$ ipython --no-banner

In [1]: import numpy as np

In [2]: np.set_printoptions(precision=2, suppress=True, linewidth=140)

In [3]: def rd(a):
   ...:     return np.round(a, 2) + 0
   ...: 

In [4]: F = np.load("case4.npy")

In [5]: F
Out[5]: 
array([[ 3,  3,  2,  3,  2, -1,  1, -3,  0,  3,  2],
       [-3,  1,  2,  0,  1, -3, -3, -2,  1,  1,  2],
       [-1, -3, -2,  0, -3,  3,  1,  1, -1, -2, -1],
       [-1, -3, -2,  0, -3,  3,  1,  1, -1, -2, -1],
       [ 1,  2,  2,  0,  3,  3,  2, -3,  0, -2, -3],
       [ 3,  0,  1,  0,  0,  0,  2,  2, -2,  3,  2],
       [ 3,  2,  2, -2,  3, -2,  0, -1, -1, -1,  1],
       [ 0,  0, -3, -1,  2,  2,  3, -2,  2,  3, -3],
       [-1,  0, -3,  2, -1,  1, -1,  2,  0,  0, -2],
       [ 1,  2,  1, -2, -3, -1,  2,  1, -3, -2,  1],
       [ 3, -1,  1,  2,  3, -2, -2,  3,  2, -3,  2],
       [-1, -3, -3,  1,  1, -2,  3,  2, -3, -3,  3],
       [ 0,  3,  2,  1, -1, -2, -1,  0,  3, -2, -1],
       [-1,  1,  3,  1, -1,  2, -1,  1,  3,  1,  0],
       [-2, -2,  3, -1,  1,  1,  3,  1, -1,  3,  2]])

In [6]: # rows 2 and 3 are equal

In [7]: hat = F @ np.linalg.solve(F.T @ F, F.T)

In [8]: rd(hat @ F[:, 0])
Out[8]: array([ 3., -3., -1., -1.,  1.,  3.,  3.,  0., -1.,  1.,  3., -1.,  0., -1., -2.])

In [9]: rd(np.diag(hat))
Out[9]: array([0.91, 0.6 , 0.37, 0.37, 0.9 , 0.54, 0.5 , 0.9 , 0.82, 0.74, 0.79, 0.9 , 0.89, 0.93, 0.84])

In [10]: np.linalg.matrix_rank(np.eye(15) - hat)
Out[10]: np.int64(4)

In [11]: rd(np.trace(hat))
Out[11]: np.float64(11.0)

In [12]: w1 = np.array([[5, 4],
    ...:     [3, 7],
    ...:     [3, 8],
    ...:     [2, 5],
    ...:     [7, 4],
    ...:     [6, 7],
    ...:     [0, 3],
    ...:     [1, 2],
    ...:     [1, 0],
    ...:     [9, 3],
    ...:     [4, 3]])

In [13]: coef = np.array([4, -3])

In [14]: H = np.maximum(F @ w1 + coef, 0)

In [15]: (H > 0).astype(int)
Out[15]: 
array([[1, 1],
       [1, 0],
       [0, 0],
       [0, 0],
       [1, 1],
       [1, 1],
       [1, 1],
       [1, 0],
       [0, 0],
       [0, 0],
       [1, 1],
       [0, 0],
       [0, 1],
       [1, 1],
       [1, 1]])

In [16]: np.linalg.matrix_rank(H)
Out[16]: np.int64(2)

In [17]: rd((H > 0).mean(axis=0))
Out[17]: array([0.6 , 0.53])

In [18]: cent = np.array([[0, 1], [2, 1]])

In [19]: (H @ cent).round(6).argmax(axis=1)
Out[19]: array([1, 1, 0, 0, 0, 1, 1, 1, 0, 0, 1, 0, 0, 0, 1])

In [20]: Y = F[0, 0] * F[1:] - np.outer(F[1:, 0], F[0])

In [21]: Y
Out[21]: 
array([[  0,  12,  12,   9,   9, -12,  -6, -15,   3,  12,  12],
       [  0,  -6,  -4,   3,  -7,   8,   4,   0,  -3,  -3,  -1],
       [  0,  -6,  -4,   3,  -7,   8,   4,   0,  -3,  -3,  -1],
       [  0,   3,   4,  -3,   7,  10,   5,  -6,   0,  -9, -11],
       [  0,  -9,  -3,  -9,  -6,   3,   3,  15,  -6,   0,   0],
       [  0,  -3,   0, -15,   3,  -3,  -3,   6,  -3, -12,  -3],
       [  0,   0,  -9,  -3,   6,   6,   9,  -6,   6,   9,  -9],
       [  0,   3,  -7,   9,  -1,   2,  -2,   3,   0,   3,  -4],
       [  0,   3,   1,  -9, -11,  -2,   5,   6,  -9,  -9,   1],
       [  0, -12,  -3,  -3,   3,  -3,  -9,  18,   6, -18,   0],
       [  0,  -6,  -7,   6,   5,  -7,  10,   3,  -9,  -6,  11],
       [  0,   9,   6,   3,  -3,  -6,  -3,   0,   9,  -6,  -3],
       [  0,   6,  11,   6,  -1,   5,  -2,   0,   9,   6,   2],
       [  0,   0,  13,   3,   7,   1,  11,  -3,  -3,  15,  10]])

In [22]: np.flatnonzero(~Y.round(6).any(axis=1))
Out[22]: array([], dtype=int64)

In [23]: rd(F[:, 0] / F[0, 0])
Out[23]: array([ 1.  , -1.  , -0.33, -0.33,  0.33,  1.  ,  1.  ,  0.  , -0.33,  0.33,  1.  , -0.33,  0.  , -0.33, -0.67])

In [24]: data = np.load("layer14.npy")

In [25]: data
Out[25]: 
array([[-1.,  1.,  0.,  0.,  0.,  0.,  0.,  0.,  0.,  0.,  0.,  0.],
       [ 0., -1.,  1.,  0.,  0.,  0.,  0.,  0.,  0.,  0.,  0.,  0.],
       [ 0.,  0., -1.,  1.,  0.,  0.,  0.,  0.,  0.,  0.,  0.,  0.],
       [ 0.,  0.,  0., -1.,  1.,  0.,  0.,  0.,  0.,  0.,  0.,  0.],
       [ 0.,  0.,  0.,  0., -1.,  1.,  0.,  0.,  0.,  0.,  0.,  0.],
       [ 0.,  0.,  0.,  0.,  0., -1.,  1.,  0.,  0.,  0.,  0.,  0.],
       [ 0.,  0.,  0.,  0.,  0.,  0., -1.,  1.,  0.,  0.,  0.,  0.],
       [ 0.,  0.,  0.,  0.,  0.,  0.,  0., -1.,  1.,  0.,  0.,  0.],
       [ 0.,  0.,  0.,  0.,  0.,  0.,  0.,  0., -1.,  1.,  0.,  0.],
       [ 0.,  0.,  0.,  0.,  0.,  0.,  0.,  0.,  0., -1.,  1.,  0.],
       [ 0.,  0.,  0.,  0.,  0.,  0.,  0.,  0.,  0.,  0., -1.,  1.],
       [ 0.,  0.,  0.,  0.,  0.,  0.,  0.,  0.,  0.,  0.,  0., -1.]])

In [26]: # triangular

In [27]: def softmax(z):
    ...:     e = np.exp(z - z.max(axis=-1, keepdims=True))
    ...:     return e / e.sum(axis=-1, keepdims=True)
    ...: 

In [28]: rd(softmax(10 * data[9]))
Out[28]: array([0., 0., 0., 0., 0., 0., 0., 0., 0., 0., 1., 0.])

In [29]: rd(softmax(data[9] + 4))
Out[29]: array([0.08, 0.08, 0.08, 0.08, 0.08, 0.08, 0.08, 0.08, 0.08, 0.03, 0.21, 0.08])

In [30]: scores = data @ data.T / np.sqrt(12)

In [31]: softmax(scores).round(6).argmax(axis=1)
Out[31]: array([ 0,  1,  2,  3,  4,  5,  6,  7,  8,  9, 10, 11])

In [32]: mat = np.loadtxt("out11.csv", delimiter=",")

In [33]: mat
Out[33]: 
array([[-0.3, -1.9, -0.1,  2.1,  1.2,  0.9,  1. ,  1.4, -0.7, -1.2,  0.2, -0.5,  1.3],
       [-0.1,  0.7,  0.4,  1.4, -1.1,  0.7, -0.6,  1. ,  0.3, -1. , -1.9,  0.4, -0.4],
       [ 1.4, -1.4,  1.7, -0.2,  2.1,  0.7,  0.6, -0.8, -0.1,  0.1, -1.5, -0.1,  2.3],
       [-0.6,  0.4, -0.4, -0.1, -0.6, -0.6,  0.7, -0.5, -1. , -0.3, -1.5,  0.5, -0.7],
       [-0.5, -0.2, -0.6, -1. , -1. , -0.1, -1. ,  1.1, -2.4, -1.3,  0. , -0.5,  0.2],
       [-1.4,  0.9,  0.8, -1.2,  0.4, -0.4, -1.6, -0.1,  1.2, -0.2,  0.2, -1. ,  1.4],
       [ 0.5, -0.5,  0.8, -1.1, -0.4, -1. ,  0.1,  2. ,  1.2, -0.4,  0.1, -0.5,  0.9],
       [-0.3,  1.3,  0.3, -1.2, -1.3, -1.1, -0.9,  0.3,  0. ,  1.5,  0. ,  1.5, -1.1],
       [ 3.5, -0.1,  0.2, -0.6, -0.1,  0.9, -0.2, -1.5,  0.7,  0.6, -0.7, -0.7,  0.3]])

In [34]: vec = np.array([1, -1, 3, 3, 3, 1, 3, 0, -3, 0, -3, -3, -2])

In [35]: mat @ np.eye(13)[5]
Out[35]: array([ 0.9,  0.7,  0.7, -0.6, -0.1, -0.4, -1. , -1.1,  0.9])

In [36]: rd(mat @ vec)
Out[36]: array([ 15.5,   4.6,  16.6,   4.6,  -2.9, -11.5,  -6. , -14.3,   3.9])

In [37]: np.linalg.norm(mat @ vec) <= np.linalg.norm(mat, 2) * np.linalg.norm(vec) + 1e-9
Out[37]: np.True_

In [38]: rd(np.einsum("ij,j->i", mat, vec))
Out[38]: array([ 15.5,   4.6,  16.6,   4.6,  -2.9, -11.5,  -6. , -14.3,   3.9])

In [39]: (mat @ vec).argmax()
Out[39]: np.int64(2)

In [40]: np.linalg.matrix_rank(mat)
Out[40]: np.int64(9)

In [41]: rd(mat.sum(axis=0))
Out[41]: array([ 2.2, -0.8,  3.1, -1.9, -0.8,  0. , -1.9,  2.9, -0.8, -2.2, -5.1, -0.9,  4.2])

In [42]: rd(mat.mean(axis=0))
Out[42]: array([ 0.24, -0.09,  0.34, -0.21, -0.09,  0.  , -0.21,  0.32, -0.09, -0.24, -0.57, -0.1 ,  0.47])

In [43]: np.abs(mat).max()
Out[43]: np.float64(3.5)

In [44]: np.count_nonzero(mat)
Out[44]: np.int64(114)

In [45]: rd(np.linalg.norm(mat))
Out[45]: np.float64(10.96)

In [46]: rd(mat.sum(axis=1))
Out[46]: array([ 3.4, -0.2,  4.8, -4.7, -7.3, -1. ,  1.7, -1. ,  2.3])

In [47]: m1 = np.loadtxt("dump.csv", delimiter=",")

In [48]: rd(m1)
Out[48]: 
array([[ 0.99, -0.07,  0.01,  0.  ,  0.08,  0.08,  0.01,  0.  ,  0.  , -0.06, -0.06],
       [-0.07,  0.58,  0.07, -0.02,  0.47,  0.47,  0.07, -0.02, -0.02, -0.32, -0.32],
       [ 0.01,  0.07,  0.99,  0.  , -0.08, -0.08, -0.01,  0.  ,  0.  ,  0.06,  0.06],
       [ 0.  , -0.02,  0.  ,  1.  ,  0.03,  0.03,  0.  ,  0.  ,  0.  , -0.02, -0.02],
       [ 0.08,  0.47, -0.08,  0.03,  0.48, -0.52, -0.08,  0.03,  0.03,  0.36,  0.36],
       [ 0.08,  0.47, -0.08,  0.03, -0.52,  0.48, -0.08,  0.03,  0.03,  0.36,  0.36],
       [ 0.01,  0.07, -0.01,  0.  , -0.08, -0.08,  0.99,  0.  ,  0.  ,  0.06,  0.06],
       [ 0.  , -0.02,  0.  ,  0.  ,  0.03,  0.03,  0.  ,  1.  ,  0.  , -0.02, -0.02],
       [ 0.  , -0.02,  0.  ,  0.  ,  0.03,  0.03,  0.  ,  0.  ,  1.  , -0.02, -0.02],
       [-0.06, -0.32,  0.06, -0.02,  0.36,  0.36,  0.06, -0.02, -0.02,  0.75, -0.25],
       [-0.06, -0.32,  0.06, -0.02,  0.36,  0.36,  0.06, -0.02, -0.02, -0.25,  0.75]])

In [49]: q, R = np.linalg.qr(m1)

In [50]: abs(R[0, 0]), rd(np.linalg.norm(m1[:, 0]))
Out[50]: (np.float64(1.0), np.float64(1.0))

In [51]: rd(np.abs(np.diag(R)))
Out[51]: array([1., 1., 1., 1., 1., 1., 1., 1., 1., 1., 1.])

In [52]: rd(q)
Out[52]: 
array([[-0.99,  0.07, -0.01,  0.  , -0.08,  0.08, -0.01,  0.  ,  0.  ,  0.06, -0.06],
       [ 0.07, -0.58, -0.07,  0.02, -0.47,  0.47, -0.07,  0.02,  0.02,  0.32, -0.32],
       [-0.01, -0.07, -0.99,  0.  ,  0.08, -0.08,  0.01,  0.  ,  0.  , -0.06,  0.06],
       [ 0.  ,  0.02,  0.  , -1.  , -0.03,  0.03,  0.  ,  0.  ,  0.  ,  0.02, -0.02],
       [-0.08, -0.47,  0.08, -0.03, -0.48, -0.52,  0.08, -0.03, -0.03, -0.36,  0.36],
       [-0.08, -0.47,  0.08, -0.03,  0.52,  0.48,  0.08, -0.03, -0.03, -0.36,  0.36],
       [-0.01, -0.07,  0.01,  0.  ,  0.08, -0.08, -0.99,  0.  ,  0.  , -0.06,  0.06],
       [ 0.  ,  0.02,  0.  ,  0.  , -0.03,  0.03,  0.  , -1.  ,  0.  ,  0.02, -0.02],
       [ 0.  ,  0.02,  0.  ,  0.  , -0.03,  0.03,  0.  ,  0.  , -1.  ,  0.02, -0.02],
       [ 0.06,  0.32, -0.06,  0.02, -0.36,  0.36, -0.06,  0.02,  0.02, -0.75, -0.25],
       [ 0.06,  0.32, -0.06,  0.02, -0.36,  0.36, -0.06,  0.02,  0.02,  0.25,  0.75]])

In [53]: W0 = np.load("x.npy")

In [54]: W0
Out[54]: 
array([[8, 1, 7, 3, 7, 5, 3, 2, 6, 3, 5, 3, 0],
       [0, 8, 1, 7, 3, 7, 5, 3, 2, 6, 3, 5, 3],
       [3, 0, 8, 1, 7, 3, 7, 5, 3, 2, 6, 3, 5],
       [5, 3, 0, 8, 1, 7, 3, 7, 5, 3, 2, 6, 3],
       [3, 5, 3, 0, 8, 1, 7, 3, 7, 5, 3, 2, 6],
       [6, 3, 5, 3, 0, 8, 1, 7, 3, 7, 5, 3, 2],
       [2, 6, 3, 5, 3, 0, 8, 1, 7, 3, 7, 5, 3],
       [3, 2, 6, 3, 5, 3, 0, 8, 1, 7, 3, 7, 5],
       [5, 3, 2, 6, 3, 5, 3, 0, 8, 1, 7, 3, 7],
       [7, 5, 3, 2, 6, 3, 5, 3, 0, 8, 1, 7, 3],
       [3, 7, 5, 3, 2, 6, 3, 5, 3, 0, 8, 1, 7],
       [7, 3, 7, 5, 3, 2, 6, 3, 5, 3, 0, 8, 1],
       [1, 7, 3, 7, 5, 3, 2, 6, 3, 5, 3, 0, 8]])

In [55]: vec = np.array([-1, 0, -2, 0, 2, 0, 2, 3, -1, 3, 1, 3, -3])

In [56]: y = W0 @ vec

In [57]: y
Out[57]: array([21, 48, 27, 39, 29, 33, 32, 48, -7, 55, -1, 31, 16])

In [58]: rd(np.linalg.solve(W0.T, W0[7]))
Out[58]: array([0., 0., 0., 0., 0., 0., 0., 1., 0., 0., 0., 0., 0.])

In [59]: rd(np.linalg.solve(W0, y))
Out[59]: array([-1.,  0., -2.,  0.,  2.,  0.,  2.,  3., -1.,  3.,  1.,  3., -3.])

In [60]: rd(np.linalg.solve(W0, W0[:, 12]))
Out[60]: array([0., 0., 0., 0., 0., 0., 0., 0., 0., 0., 0., 0., 1.])

In [61]: rd(np.linalg.solve(W0, y + W0[:, 11]))
Out[61]: array([-1.,  0., -2.,  0.,  2.,  0.,  2.,  3., -1.,  3.,  1.,  4., -3.])

In [62]: arr = np.load("mat.npy")

In [63]: arr
Out[63]: 
array([[ 65,   4, -41, -64,   4, -57],
       [  4,  16, -36,  32,  16,  -4],
       [-41, -36,  97, -36, -36,  37],
       [-64,  32, -36, 145,  32,  55],
       [  4,  16, -36,  32,  16,  -4],
       [-57,  -4,  37,  55,  -4,  50]])

In [64]: # rank 2

In [65]: rk = np.linalg.matrix_rank(arr)

In [66]: rk
Out[66]: np.int64(2)

In [67]: N = np.linalg.svd(arr)[2][rk:].T

In [68]: [int(np.linalg.matrix_rank(np.delete(arr, i, axis=0))) for i in range(6)]
Out[68]: [2, 2, 2, 2, 2, 2]

In [69]: Y = np.array([[-3, -3],
    ...:     [1, 1],
    ...:     [3, 0],
    ...:     [0, -3],
    ...:     [-1, 2],
    ...:     [-3, 3],
    ...:     [-2, 3],
    ...:     [-3, 0],
    ...:     [-2, 2],
    ...:     [-2, 0],
    ...:     [-2, -2],
    ...:     [-3, 3],
    ...:     [-3, 0]])

In [70]: rd(np.einsum("ij->j", mat))
Out[70]: array([ 2.2, -0.8,  3.1, -1.9, -0.8,  0. , -1.9,  2.9, -0.8, -2.2, -5.1, -0.9,  4.2])

In [71]: rd(Y.T @ mat.T)
Out[71]: 
array([[-10.4,   4.6,  -7.1,   9.7,   7.8,   8.2,  -5.4,   4.4,  -7.7],
       [ -2.5,   0.5,   5.6,   4.1,  -7.3,   2.5,  -1.5,   1.7,  -6.2]])

In [72]: Uu, sig, Vt = np.linalg.svd(arr)

In [73]: np.argmax(sig[:-1] / (sig[1:] + 1e-6)) + 1
Out[73]: np.int64(2)

In [74]: rd(sig)
Out[74]: array([220.6, 168.4,   0. ,   0. ,   0. ,   0. ])

In [75]: Y = Uu[:, :2] @ np.diag(sig[:2]) @ Vt[:2]

In [76]: rd(np.abs(arr - Y).max())
Out[76]: np.float64(0.0)

In [77]: rd(Y)
Out[77]: 
array([[ 65.,   4., -41., -64.,   4., -57.],
       [  4.,  16., -36.,  32.,  16.,  -4.],
       [-41., -36.,  97., -36., -36.,  37.],
       [-64.,  32., -36., 145.,  32.,  55.],
       [  4.,  16., -36.,  32.,  16.,  -4.],
       [-57.,  -4.,  37.,  55.,  -4.,  50.]])

In [78]: np.linalg.matrix_rank(arr, rtol=0.05)
Out[78]: np.int64(2)

In [79]: np.linalg.matrix_rank(Y)
Out[79]: np.int64(2)

In [80]: rd(np.linalg.norm(arr - Y) / np.linalg.norm(arr))
Out[80]: np.float64(0.0)

In [81]: rd(np.linalg.norm(arr - Y, 2)), rd(sig[2])
Out[81]: (np.float64(0.0), np.float64(0.0))
